>>> import numpy as np
>>> import numpy.linalg as la
>>> np.set_printoptions(suppress=True, linewidth=140)
>>> rnd = lambda a: np.round(a, 3) + 0
>>> K = np.array([[-0.1, -0.5, 0.9],
...     [-0.5, 0.3, 2.4],
...     [-0.3, 0.6, 2.6],
...     [0.8, -1.4, 0.7],
...     [-1.4, -0.5, 0.9],
...     [-0.5, -0.1, 1.2],
...     [-0.8, 1.7, -0.3],
...     [0.3, -0.7, -0.7],
...     [0.2, -2.2, -0.3],
...     [1.0, 0.2, 0.1],
...     [0.5, -1.0, -1.0],
...     [-0.9, -1.0, 2.1],
...     [0.7, 0.5, -0.7],
...     [0.8, -0.9, -0.4],
...     [1.4, 0.5, 0.6],
...     [-2.0, -0.6, 0.3],
...     [-0.2, 0.2, 0.4],
...     [-0.4, -1.0, -1.2],
...     [-1.1, -0.8, 0.7],
...     [-0.5, -1.6, 1.5],
...     [-0.5, 0.3, -0.3]])
>>> K[19] *= 3
>>> print(rnd(K))
[[-0.1 -0.5  0.9]
 [-0.5  0.3  2.4]
 [-0.3  0.6  2.6]
 [ 0.8 -1.4  0.7]
 [-1.4 -0.5  0.9]
 [-0.5 -0.1  1.2]
 [-0.8  1.7 -0.3]
 [ 0.3 -0.7 -0.7]
 [ 0.2 -2.2 -0.3]
 [ 1.   0.2  0.1]
 [ 0.5 -1.  -1. ]
 [-0.9 -1.   2.1]
 [ 0.7  0.5 -0.7]
 [ 0.8 -0.9 -0.4]
 [ 1.4  0.5  0.6]
 [-2.  -0.6  0.3]
 [-0.2  0.2  0.4]
 [-0.4 -1.  -1.2]
 [-1.1 -0.8  0.7]
 [-1.5 -4.8  4.5]
 [-0.5  0.3 -0.3]]
>>> Z = K[[0, 19]].astype(float)
>>> for _ in range(7):
...     lab = la.norm(K[:, None] - Z, axis=-1).argmin(axis=1)
...     Z = np.array([K[lab == j].mean(axis=0) for j in range(2)])
... 
>>> print(lab)
[0 0 0 0 0 0 0 0 0 0 0 0 0 0 0 0 0 0 0 1 0]
>>> print(np.abs(Z[1] - Z[0]).argmax())
1
>>> print(Z[1] - Z[0])
[-1.35 -4.48  4.1 ]
>>> cov = np.cov(K, rowvar=False)
>>> print(cov.shape)
(3, 3)
>>> print(np.argwhere(np.triu(np.abs(np.corrcoef(K.T)) > 0.8, 1)))
[]
>>> print(rnd(la.eigvalsh(cov)[::-1]))
[2.7   1.108 0.592]
>>> print(rnd(np.corrcoef(K.T)))
[[ 1.     0.23  -0.426]
 [ 0.23   1.    -0.399]
 [-0.426 -0.399  1.   ]]
>>> other = np.c_[K[:, :1] @ np.array([[-5]]), np.array([3, 3, 1, -3, 0, -2, -1, -1, 3, 0, 0, -3, 1, -2, 0, -1, -3, 0, -1, 2, -1])]
>>> print(other)
[[ 0.5  3. ]
 [ 2.5  3. ]
 [ 1.5  1. ]
 [-4.  -3. ]
 [ 7.   0. ]
 [ 2.5 -2. ]
 [ 4.  -1. ]
 [-1.5 -1. ]
 [-1.   3. ]
 [-5.   0. ]
 [-2.5  0. ]
 [ 4.5 -3. ]
 [-3.5  1. ]
 [-4.  -2. ]
 [-7.   0. ]
 [10.  -1. ]
 [ 1.  -3. ]
 [ 2.   0. ]
 [ 5.5 -1. ]
 [ 7.5  2. ]
 [ 2.5 -1. ]]
>>> print(la.matrix_rank(np.c_[K, other]))
4
>>> print(la.matrix_rank(other))
2
>>> print(rnd(la.lstsq(K, other[:, 0])[0]))
[-5.  0.  0.]
>>> print(rnd(la.norm(other - K @ la.lstsq(K, other)[0], axis=0)))
[0.    8.372]
>>> print(rnd(la.norm(la.qr(K)[0].T @ other, axis=0) ** 2 / ((other ** 2).sum(axis=0) + 1e-12)))
[1.   0.04]
>>> m1 = np.arange(15).reshape(5, 3) + -1
>>> print(m1)
[[-1  0  1]
 [ 2  3  4]
 [ 5  6  7]
 [ 8  9 10]
 [11 12 13]]
>>> Uu, sig, Vh = la.svd(m1)
>>> print(np.argmax(sig[:-1] / (sig[1:] + 1e-6)) + 1)
2
>>> print(rnd(sig))
[28.578  1.818  0.   ]
>>> other = Uu[:, :2] @ np.diag(sig[:2]) @ Vh[:2]
>>> print(rnd(la.norm(m1 - other, 2)), rnd(sig[2]))
0.0 0.0
>>> print(la.matrix_rank(other))
2
>>> print(rnd(np.abs(m1 - other).max()))
0.0
>>> print(la.matrix_rank(m1, rtol=0.05))
2
>>> mat = np.array([[0.0, -2.2, 0.1],
...     [0.0, -0.5, 1.8],
...     [0.7, -1.2, 0.7],
...     [0.9, -1.6, -0.4],
...     [-0.2, 1.6, 0.7],
...     [0.1, -1.2, 0.8],
...     [-0.5, 0.1, -1.2],
...     [0.1, 0.3, 0.0],
...     [0.1, 0.6, 0.4],
...     [-0.2, 1.6, 0.9],
...     [1.6, -2.3, -1.1],
...     [0.2, 0.3, -0.7],
...     [0.1, 0.5, -1.5],
...     [2.7, 0.0, -0.4],
...     [-1.8, -0.9, -1.4],
...     [0.5, -0.7, 0.4],
...     [0.3, 1.0, 0.7],
...     [0.3, 0.6, 0.2],
...     [0.3, -0.2, 1.1],
...     [-1.3, -1.4, 0.0],
...     [-1.2, 0.6, -2.7],
...     [-0.6, 0.2, 1.4],
...     [0.2, -0.3, 2.3],
...     [-0.9, 0.2, 0.4],
...     [-0.7, 0.5, -2.0],
...     [0.6, 1.1, -2.4]])
>>> mat[3] *= 5
>>> print(mat)
[[ 0.  -2.2  0.1]
 [ 0.  -0.5  1.8]
 [ 0.7 -1.2  0.7]
 [ 4.5 -8.  -2. ]
 [-0.2  1.6  0.7]
 [ 0.1 -1.2  0.8]
 [-0.5  0.1 -1.2]
 [ 0.1  0.3  0. ]
 [ 0.1  0.6  0.4]
 [-0.2  1.6  0.9]
 [ 1.6 -2.3 -1.1]
 [ 0.2  0.3 -0.7]
 [ 0.1  0.5 -1.5]
 [ 2.7  0.  -0.4]
 [-1.8 -0.9 -1.4]
 [ 0.5 -0.7  0.4]
 [ 0.3  1.   0.7]
 [ 0.3  0.6  0.2]
 [ 0.3 -0.2  1.1]
 [-1.3 -1.4  0. ]
 [-1.2  0.6 -2.7]
 [-0.6  0.2  1.4]
 [ 0.2 -0.3  2.3]
 [-0.9  0.2  0.4]
 [-0.7  0.5 -2. ]
 [ 0.6  1.1 -2.4]]
>>> # row 3 dominates
>>> x0 = np.array([1, 0, 1])
>>> rhs = mat @ x0
>>> print(rnd(rhs))
[ 0.1  1.8  1.4  2.5  0.5  0.9 -1.7  0.1  0.5  0.7  0.5 -0.5 -1.4  2.3 -3.2  0.9  1.   0.5  1.4 -1.3 -3.9  0.8  2.5 -0.5 -2.7 -1.8]
>>> try:
...     la.solve(mat, rhs)
... except la.LinAlgError as e:
...     print(e)
... 
Last 2 dimensions of the array must be square
>>> rng = np.random.default_rng(49846)
>>> rhs = rhs + 0.05 * rng.normal(size=26)
>>> print(rnd(rhs))
[ 0.177  1.775  1.379  2.517  0.432  0.905 -1.68   0.088  0.531  0.649  0.456 -0.55  -1.396  2.321 -3.108  0.838  0.999  0.555  1.467
 -1.308 -3.955  0.876  2.562 -0.527 -2.669 -1.86 ]
>>> b, *_ = la.lstsq(mat, rhs)
>>> print(rnd(la.norm(rhs - mat @ b)))
0.223
>>> F = np.loadtxt("mat.csv", delimiter=",")
>>> print(F)
[[ 22.  17.  31. -11.  32.]
 [ 17.  25.  29.   8.  28.]
 [ 31.  29.  50. -10.  48.]
 [-11.   8. -10.  29. -12.]
 [ 32.  28.  48. -12.  48.]]
>>> other = np.array([[-3, 1, 1], [1, 1, 1]])
>>> Z = np.kron(other, F)
>>> print(Z.shape)
(10, 15)
>>> print(rnd(la.norm(Z, 2)), rnd(la.norm(other, 2) * la.norm(F, 2)))
457.107 457.107
>>> print(Z)
[[ -66.  -51.  -93.   33.  -96.   22.   17.   31.  -11.   32.   22.   17.   31.  -11.   32.]
 [ -51.  -75.  -87.  -24.  -84.   17.   25.   29.    8.   28.   17.   25.   29.    8.   28.]
 [ -93.  -87. -150.   30. -144.   31.   29.   50.  -10.   48.   31.   29.   50.  -10.   48.]
 [  33.  -24.   30.  -87.   36.  -11.    8.  -10.   29.  -12.  -11.    8.  -10.   29.  -12.]
 [ -96.  -84. -144.   36. -144.   32.   28.   48.  -12.   48.   32.   28.   48.  -12.   48.]
 [  22.   17.   31.  -11.   32.   22.   17.   31.  -11.   32.   22.   17.   31.  -11.   32.]
 [  17.   25.   29.    8.   28.   17.   25.   29.    8.   28.   17.   25.   29.    8.   28.]
 [  31.   29.   50.  -10.   48.   31.   29.   50.  -10.   48.   31.   29.   50.  -10.   48.]
 [ -11.    8.  -10.   29.  -12.  -11.    8.  -10.   29.  -12.  -11.    8.  -10.   29.  -12.]
 [  32.   28.   48.  -12.   48.   32.   28.   48.  -12.   48.   32.   28.   48.  -12.   48.]]
>>> print(la.matrix_rank(Z))
6
